$ python -q
>>> import numpy as np
>>> np.set_printoptions(precision=4, suppress=True, linewidth=160)
>>> def tidy(a):
...     return np.round(a, 4) + 0
... 
>>> X = np.loadtxt("a.csv", delimiter=",")
>>> X
array([[1.    , 0.5   , 0.25  , 0.125 , 0.0625, 0.0312, 0.0156, 0.0078, 0.0039, 0.002 ],
       [0.5   , 1.    , 0.5   , 0.25  , 0.125 , 0.0625, 0.0312, 0.0156, 0.0078, 0.0039],
       [0.25  , 0.5   , 1.    , 0.5   , 0.25  , 0.125 , 0.0625, 0.0312, 0.0156, 0.0078],
       [0.125 , 0.25  , 0.5   , 1.    , 0.5   , 0.25  , 0.125 , 0.0625, 0.0312, 0.0156],
       [0.0625, 0.125 , 0.25  , 0.5   , 1.    , 0.5   , 0.25  , 0.125 , 0.0625, 0.0312],
       [0.0312, 0.0625, 0.125 , 0.25  , 0.5   , 1.    , 0.5   , 0.25  , 0.125 , 0.0625],
       [0.0156, 0.0312, 0.0625, 0.125 , 0.25  , 0.5   , 1.    , 0.5   , 0.25  , 0.125 ],
       [0.0078, 0.0156, 0.0312, 0.0625, 0.125 , 0.25  , 0.5   , 1.    , 0.5   , 0.25  ],
       [0.0039, 0.0078, 0.0156, 0.0312, 0.0625, 0.125 , 0.25  , 0.5   , 1.    , 0.5   ],
       [0.002 , 0.0039, 0.0078, 0.0156, 0.0312, 0.0625, 0.125 , 0.25  , 0.5   , 1.    ]])
>>> # symmetric, so the eigenvalues are real
>>> u = np.array([1, -2, 2])
>>> tidy(np.cross(X[0, :3], X[7, :3]))
array([ 0.0117, -0.0292,  0.0117])
>>> tidy(np.convolve(X[0], u))
array([ 1.    , -1.5   ,  1.25  ,  0.625 ,  0.3125,  0.1562,  0.0782,  0.039 ,  0.0195,  0.0098,  0.0038,  0.004 ])
>>> rng = np.random.default_rng(467)
>>> lab = rng.permutation(10)
>>> lab
array([0, 3, 2, 8, 7, 4, 6, 9, 5, 1])
>>> A2 = X[lab][:, lab]
>>> print(tidy(np.linalg.det(A2)), tidy(np.linalg.det(X[lab])))
0.0751 0.0751
>>> tidy(np.sort(np.abs(np.linalg.eigvals(A2))))
array([0.3403, 0.3621, 0.4024, 0.4683, 0.5722, 0.7368, 0.9999, 1.4161, 2.0192, 2.6828])
>>> np.trace(A2)
np.float64(10.0)
>>> A2 = np.linalg.invert(X)
Traceback (most recent call last):
  File "<python-input-16>", line 1, in <module>
    A2 = np.linalg.invert(X)
         ^^^^^^^^^^^^^^^^
AttributeError: module 'numpy.linalg' has no attribute 'invert'
>>> A2 = np.linalg.inv(X)
>>> tidy(np.linalg.det(X) * np.linalg.det(A2))
np.float64(1.0)
>>> tidy(np.linalg.inv(A2))
array([[1.    , 0.5   , 0.25  , 0.125 , 0.0625, 0.0312, 0.0156, 0.0078, 0.0039, 0.002 ],
       [0.5   , 1.    , 0.5   , 0.25  , 0.125 , 0.0625, 0.0312, 0.0156, 0.0078, 0.0039],
       [0.25  , 0.5   , 1.    , 0.5   , 0.25  , 0.125 , 0.0625, 0.0312, 0.0156, 0.0078],
       [0.125 , 0.25  , 0.5   , 1.    , 0.5   , 0.25  , 0.125 , 0.0625, 0.0312, 0.0156],
       [0.0625, 0.125 , 0.25  , 0.5   , 1.    , 0.5   , 0.25  , 0.125 , 0.0625, 0.0312],
       [0.0312, 0.0625, 0.125 , 0.25  , 0.5   , 1.    , 0.5   , 0.25  , 0.125 , 0.0625],
       [0.0156, 0.0312, 0.0625, 0.125 , 0.25  , 0.5   , 1.    , 0.5   , 0.25  , 0.125 ],
       [0.0078, 0.0156, 0.0312, 0.0625, 0.125 , 0.25  , 0.5   , 1.    , 0.5   , 0.25  ],
       [0.0039, 0.0078, 0.0156, 0.0312, 0.0625, 0.125 , 0.25  , 0.5   , 1.    , 0.5   ],
       [0.002 , 0.0039, 0.0078, 0.0156, 0.0312, 0.0625, 0.125 , 0.25  , 0.5   , 1.    ]])
>>> np.allclose(A2, X.T)
False
>>> tidy(np.linalg.det(X) * A2)
array([[ 0.1001, -0.0501,  0.    ,  0.    ,  0.    ,  0.    ,  0.    ,  0.    ,  0.    ,  0.    ],
       [-0.0501,  0.1251, -0.0501,  0.    ,  0.    ,  0.    ,  0.    ,  0.    ,  0.    ,  0.    ],
       [ 0.    , -0.0501,  0.1251, -0.0501,  0.    ,  0.    ,  0.    ,  0.    ,  0.    ,  0.    ],
       [ 0.    ,  0.    , -0.0501,  0.1251, -0.0501,  0.    ,  0.    ,  0.    ,  0.    ,  0.    ],
       [ 0.    ,  0.    ,  0.    , -0.0501,  0.1251, -0.0501,  0.    ,  0.    ,  0.    ,  0.    ],
       [ 0.    ,  0.    ,  0.    ,  0.    , -0.0501,  0.1251, -0.0501,  0.    ,  0.    ,  0.    ],
       [ 0.    ,  0.    ,  0.    ,  0.    ,  0.    , -0.0501,  0.1251, -0.0501,  0.    ,  0.    ],
       [ 0.    ,  0.    ,  0.    ,  0.    ,  0.    ,  0.    , -0.0501,  0.1251, -0.0501,  0.    ],
       [ 0.    ,  0.    ,  0.    ,  0.    ,  0.    ,  0.    ,  0.    , -0.0501,  0.1251, -0.0501],
       [ 0.    ,  0.    ,  0.    ,  0.    ,  0.    ,  0.    ,  0.    ,  0.    , -0.0501,  0.1001]])
>>> tidy(np.linalg.slogdet(X)[0])
np.float64(1.0)
>>> tidy(np.linalg.cond(X))
np.float64(7.8837)
>>> (np.abs(A2) > 1e-9).astype(int)
array([[1, 1, 1, 1, 1, 1, 1, 0, 1, 1],
       [1, 1, 1, 0, 1, 1, 1, 1, 1, 1],
       [1, 1, 1, 1, 1, 1, 1, 1, 1, 0],
       [1, 0, 1, 1, 1, 1, 1, 1, 1, 1],
       [1, 1, 1, 1, 1, 1, 1, 1, 1, 1],
       [1, 1, 1, 1, 1, 1, 1, 1, 1, 1],
       [1, 1, 1, 1, 1, 1, 1, 1, 0, 1],
       [0, 1, 1, 1, 1, 1, 1, 1, 1, 1],
       [1, 1, 1, 1, 1, 1, 0, 1, 1, 1],
       [1, 1, 0, 1, 1, 1, 1, 1, 1, 1]])
>>> tidy(A2)
array([[ 1.3333, -0.6667,  0.    ,  0.    ,  0.    ,  0.0001,  0.    ,  0.    ,  0.    , -0.0001],
       [-0.6667,  1.6667, -0.6667,  0.    ,  0.    , -0.0001,  0.0001,  0.    ,  0.    ,  0.    ],
       [ 0.    , -0.6667,  1.6667, -0.6667,  0.    ,  0.    , -0.0001,  0.0001,  0.    ,  0.    ],
       [ 0.    ,  0.    , -0.6667,  1.6667, -0.6667,  0.    ,  0.    , -0.0001,  0.0001,  0.    ],
       [ 0.    ,  0.    ,  0.    , -0.6667,  1.6667, -0.6667,  0.    ,  0.    , -0.0001,  0.0001],
       [ 0.0001, -0.0001,  0.    ,  0.    , -0.6667,  1.6667, -0.6667,  0.    ,  0.    ,  0.    ],
       [ 0.    ,  0.0001, -0.0001,  0.    ,  0.    , -0.6667,  1.6667, -0.6667,  0.    ,  0.    ],
       [ 0.    ,  0.    ,  0.0001, -0.0001,  0.    ,  0.    , -0.6667,  1.6667, -0.6667,  0.    ],
       [ 0.    ,  0.    ,  0.    ,  0.0001, -0.0001,  0.    ,  0.    , -0.6667,  1.6667, -0.6667],
       [-0.0001,  0.    ,  0.    ,  0.    ,  0.0001,  0.    ,  0.    ,  0.    , -0.6667,  1.3333]])
>>> arr = np.array([[-2.0, 0.0, 0.0, -3.0],
...     [0.0, -2.0, 0.0, 0.0],
...     [0.0, 0.0, -2.0, 0.0],
...     [-3.0, 0.0, 0.0, -2.0]])
>>> # symmetric
>>> A2 = np.array([[2, 0, -3], [3, -1, -3], [0, -1, 1], [3, 0, -2]])
>>> np.einsum("ij,ij->i", arr, arr)
array([13.,  4.,  4., 13.])
>>> A2.T @ arr.T
array([[-13.,  -6.,   0., -12.],
       [  0.,   2.,   2.,   0.],
       [ 12.,   6.,  -2.,  13.]])
>>> np.einsum("ik,kj->ji", arr, A2)
array([[-13.,  -6.,   0., -12.],
       [  0.,   2.,   2.,   0.],
       [ 12.,   6.,  -2.,  13.]])
>>> np.vstack([arr, A2.T]).shape
(7, 4)
